$ python -q
>>> import numpy as np
>>> np.set_printoptions(precision=2, suppress=True, linewidth=140)
>>> def rnd(a):
...     return np.round(a, 2) + 0
... 
>>> M2 = np.array([[2, 2, 1], [2, 2, 1], [1, -1, 1]])
>>> cent = np.array([[5]])
>>> E = np.block([[M2, np.zeros((3, 1))], [np.zeros((1, 3)), cent]])
>>> E
array([[ 2.,  2.,  1.,  0.],
       [ 2.,  2.,  1.,  0.],
       [ 1., -1.,  1.,  0.],
       [ 0.,  0.,  0.,  5.]])
>>> T = np.stack([E, -3 * E, E[::-1]])
>>> np.linalg.matrix_rank(T.reshape(3, -1))
np.int64(2)
>>> np.linalg.matrix_rank(T)
array([3, 3, 3])
>>> (T @ E.T).shape
(3, 4, 4)
>>> T.shape
(3, 4, 4)
>>> M2 = E[0, 0] * E[1:] - np.outer(E[1:, 0], E[0])
>>> M2
array([[ 0.,  0.,  0.,  0.],
       [ 0., -4.,  1.,  0.],
       [ 0.,  0.,  0., 10.]])
>>> np.linalg.matrix_rank(M2), np.linalg.matrix_rank(E)
(np.int64(2), np.int64(3))
>>> C2 = E.T @ E
>>> (E @ E.T).shape
(4, 4)
>>> C2
array([[ 9.,  7.,  5.,  0.],
       [ 7.,  9.,  3.,  0.],
       [ 5.,  3.,  3.,  0.],
       [ 0.,  0.,  0., 25.]])
>>> np.allclose(C2, C2.T)
True
>>> np.trace(C2), (E ** 2).sum()
(np.float64(46.0), np.float64(46.0))
>>> np.linalg.matrix_rank(C2)
np.int64(3)
>>> rnd(np.sort(np.linalg.eigvals(E).real))
array([0., 1., 4., 5.])
>>> rnd(np.linalg.det(E))
np.float64(0.0)
>>> (E + E.T) / 2
array([[2., 2., 1., 0.],
       [2., 2., 0., 0.],
       [1., 0., 1., 0.],
       [0., 0., 0., 5.]])
>>> rnd(np.abs(np.linalg.eigvals(E)).max())
np.float64(5.0)
>>> np.allclose(E @ E.T, E.T @ E)
False
>>> rnd(np.sort(np.abs(np.linalg.eigvals(E))))
array([0., 1., 4., 5.])
>>> (E - E.T) / 2
array([[ 0.,  0.,  0.,  0.],
       [ 0.,  0.,  1.,  0.],
       [ 0., -1.,  0.,  0.],
       [ 0.,  0.,  0.,  0.]])
>>> mat = np.load("mat.npy")
>>> rnd(mat)
array([[ 0.  ,  0.05,  0.67, -0.34],
       [ 0.59, -0.1 , -0.22, -0.54],
       [-0.18,  0.05, -0.69, -0.3 ],
       [-0.05, -0.32,  0.17, -0.6 ],
       [ 0.27, -0.85, -0.02,  0.34],
       [-0.73, -0.39, -0.03, -0.2 ]])
>>> M2 = np.c_[mat[:, :1] @ np.array([[1]]), np.array([0, 0, 1, 0, 3, 3])]
>>> rnd(M2)
array([[ 0.  ,  0.  ],
       [ 0.59,  0.  ],
       [-0.18,  1.  ],
       [-0.05,  0.  ],
       [ 0.27,  3.  ],
       [-0.73,  3.  ]])
>>> rnd(np.linalg.norm(M2 - mat @ np.linalg.lstsq(mat, M2)[0], axis=0))
array([0.  , 1.51])
>>> vec = np.array([-3, 0, -3, -1])
>>> h1 = np.maximum(mat @ vec, 0)
>>> np.flatnonzero(h1 > 1e-9)
array([2, 3, 5])
>>> rnd(np.maximum(mat @ vec, 0) - np.maximum(-mat @ vec, 0))
array([-1.66, -0.57,  2.92,  0.23, -1.09,  2.48])
>>> rnd(np.maximum(mat @ (3 * vec), 0))
array([0.  , 0.  , 8.75, 0.68, 0.  , 7.44])
>>> rnd(np.linalg.norm(mat, axis=0))
array([1., 1., 1., 1.])
>>> rnd(mat[:, 0] @ mat[:, 1])
np.float64(0.0)
>>> rnd(np.linalg.svd(mat, compute_uv=False))
array([1., 1., 1., 1.])
>>> rng = np.random.default_rng(918)
>>> labels = rng.permutation(4)
>>> M2 = mat[:, labels] * rng.choice([-1, 1], 4)
>>> rnd(M2)
array([[-0.67,  0.  , -0.34,  0.05],
       [ 0.22,  0.59, -0.54, -0.1 ],
       [ 0.69, -0.18, -0.3 ,  0.05],
       [-0.17, -0.05, -0.6 , -0.32],
       [ 0.02,  0.27,  0.34, -0.85],
       [ 0.03, -0.73, -0.2 , -0.39]])
>>> Uu, _, vt = np.linalg.svd(mat.T @ M2)
>>> labels
array([2, 0, 3, 1])
>>> rnd(np.linalg.lstsq(mat, M2)[0])
array([[ 0.,  1.,  0.,  0.],
       [ 0.,  0.,  0.,  1.],
       [-1.,  0.,  0.,  0.],
       [ 0.,  0.,  1.,  0.]])
